% ipython --no-banner

In [1]: import numpy as np

In [2]: np.set_printoptions(precision=2, suppress=True, linewidth=120, sign=" ")

In [3]: f = np.array([0, -3, -1, 0, 0, -3, 3, 3, 2]) + 0.5

In [4]: A = np.eye(9) - 2 * np.outer(f, f) / (f @ f)

In [5]: A
Out[5]: 
array([[ 0.99,  0.06,  0.01, -0.01, -0.01,  0.06, -0.08, -0.08, -0.06],
       [ 0.06,  0.72, -0.06,  0.06,  0.06, -0.28,  0.4 ,  0.4 ,  0.28],
       [ 0.01, -0.06,  0.99,  0.01,  0.01, -0.06,  0.08,  0.08,  0.06],
       [-0.01,  0.06,  0.01,  0.99, -0.01,  0.06, -0.08, -0.08, -0.06],
       [-0.01,  0.06,  0.01, -0.01,  0.99,  0.06, -0.08, -0.08, -0.06],
       [ 0.06, -0.28, -0.06,  0.06,  0.06,  0.72,  0.4 ,  0.4 ,  0.28],
       [-0.08,  0.4 ,  0.08, -0.08, -0.08,  0.4 ,  0.45, -0.55, -0.4 ],
       [-0.08,  0.4 ,  0.08, -0.08, -0.08,  0.4 , -0.55,  0.45, -0.4 ],
       [-0.06,  0.28,  0.06, -0.06, -0.06,  0.28, -0.4 , -0.4 ,  0.72]])

In [6]: # symmetric, so the eigenvalues are real

In [7]: rng = np.random.default_rng(559859)

In [8]: idx = rng.permutation(9)

In [9]: print(idx)
[ 6  4  2  1  5  3  7  0  8]

In [10]: M2 = A[idx][:, idx]

In [11]: np.diag(M2)
Out[11]: array([ 0.45,  0.99,  0.99,  0.72,  0.72,  0.99,  0.45,  0.99,  0.72])

In [12]: np.trace(M2)
Out[12]: np.float64(7.0)

In [13]: np.allclose(M2, A)
Out[13]: False

In [14]: np.round(np.linalg.det(M2), 2), round(float(np.linalg.det(A[idx])), 2)
Out[14]: (np.float64(-1.0), 1.0)

In [15]: m1 = np.load("a.npy")

In [16]: m1
Out[16]: 
array([[-2,  2, -1],
       [-1, -2,  2],
       [ 2, -1, -2]])

In [17]: Q, Rm = np.linalg.qr(m1)

In [18]: Q
Out[18]: 
array([[-0.67,  0.41,  0.62],
       [-0.33, -0.91,  0.25],
       [ 0.67, -0.04,  0.74]])

In [19]: print(np.trace(Q @ Q.T))
3.0

In [20]: Q.shape, Rm.shape
Out[20]: ((3, 3), (3, 3))

In [21]: np.abs(np.diag(Rm))
Out[21]: array([ 3.  ,  2.69,  1.61])

In [22]: M2 = A / np.linalg.norm(A, axis=1, keepdims=True)

In [23]: cov = M2 @ M2.T

In [24]: print(cov.round(2) + 0)
[[ 1.  0.  0.  0.  0.  0.  0.  0.  0.]
 [ 0.  1.  0.  0.  0.  0.  0.  0.  0.]
 [ 0.  0.  1.  0.  0.  0.  0.  0.  0.]
 [ 0.  0.  0.  1.  0.  0.  0.  0.  0.]
 [ 0.  0.  0.  0.  1.  0.  0.  0.  0.]
 [ 0.  0.  0.  0.  0.  1.  0.  0.  0.]
 [ 0.  0.  0.  0.  0.  0.  1.  0.  0.]
 [ 0.  0.  0.  0.  0.  0.  0.  1.  0.]
 [ 0.  0.  0.  0.  0.  0.  0.  0.  1.]]

In [25]: (cov - 2 * np.eye(9)).round(6).argmax(axis=1)
Out[25]: array([ 1,  0,  0,  0,  0,  0,  0,  0,  0])

In [26]: (np.abs(cov) > 0.9).astype(int)
Out[26]: 
array([[ 1,  0,  0,  0,  0,  0,  0,  0,  0],
       [ 0,  1,  0,  0,  0,  0,  0,  0,  0],
       [ 0,  0,  1,  0,  0,  0,  0,  0,  0],
       [ 0,  0,  0,  1,  0,  0,  0,  0,  0],
       [ 0,  0,  0,  0,  1,  0,  0,  0,  0],
       [ 0,  0,  0,  0,  0,  1,  0,  0,  0],
       [ 0,  0,  0,  0,  0,  0,  1,  0,  0],
       [ 0,  0,  0,  0,  0,  0,  0,  1,  0],
       [ 0,  0,  0,  0,  0,  0,  0,  0,  1]])

In [27]: M2 = m1 / np.sqrt((m1 ** 2).mean(axis=1, keepdims=True))

In [28]: print(np.linalg.matrix_rank(M2) == np.linalg.matrix_rank(m1))
True

In [29]: M2[2]
Out[29]: array([ 1.15, -0.58, -1.15])

In [30]: arr = np.loadtxt("mat.csv", delimiter=",")

In [31]: arr
Out[31]: 
array([[ 0.55, -0.1 , -0.13, -0.29, -0.28, -0.11, -0.1 ,  0.17,  0.06],
       [-0.1 ,  0.77,  0.12, -0.03, -0.1 , -0.11, -0.16, -0.19,  0.26],
       [-0.13,  0.12,  0.72,  0.11, -0.13, -0.19,  0.16,  0.26, -0.11],
       [-0.29, -0.03,  0.11,  0.43, -0.05,  0.3 , -0.19,  0.07, -0.11],
       [-0.28, -0.1 , -0.13, -0.05,  0.77, -0.21, -0.04,  0.09,  0.12],
       [-0.11, -0.11, -0.19,  0.3 , -0.21,  0.6 ,  0.07,  0.03,  0.21],
       [-0.1 , -0.16,  0.16, -0.19, -0.04,  0.07,  0.82, -0.15,  0.14],
       [ 0.17, -0.19,  0.26,  0.07,  0.09,  0.03, -0.15,  0.68,  0.23],
       [ 0.06,  0.26, -0.11, -0.11,  0.12,  0.21,  0.14,  0.23,  0.66]])

In [32]: # a projection of rank 6

In [33]: U, sigma, vt = np.linalg.svd(arr)

In [34]: vecs = vt[:(sigma > 1e-8).sum()]

In [35]: x = arr[8] + 5 * arr[3] + rng.integers(2) * np.eye(9)[3]

In [36]: x
Out[36]: array([-1.42,  0.14,  0.42,  2.04, -0.13,  1.72, -0.81,  0.55,  0.13])

In [37]: np.diag(vecs.T @ vecs)
Out[37]: array([ 0.55,  0.77,  0.72,  0.43,  0.77,  0.6 ,  0.82,  0.68,  0.66])

In [38]: round(np.linalg.norm(x - vecs.T @ vecs @ x), 2)
Out[38]: np.float64(0.0)

In [39]: np.linalg.matrix_rank(arr, rtol=0.1)
Out[39]: np.int64(6)

In [40]: [round(float(x), 2) for x in np.linalg.svd(arr, compute_uv=False)[:3]]
Out[40]: [1.0, 1.0, 1.0]

In [41]: np.linalg.cond(arr) > 100
Out[41]: np.True_
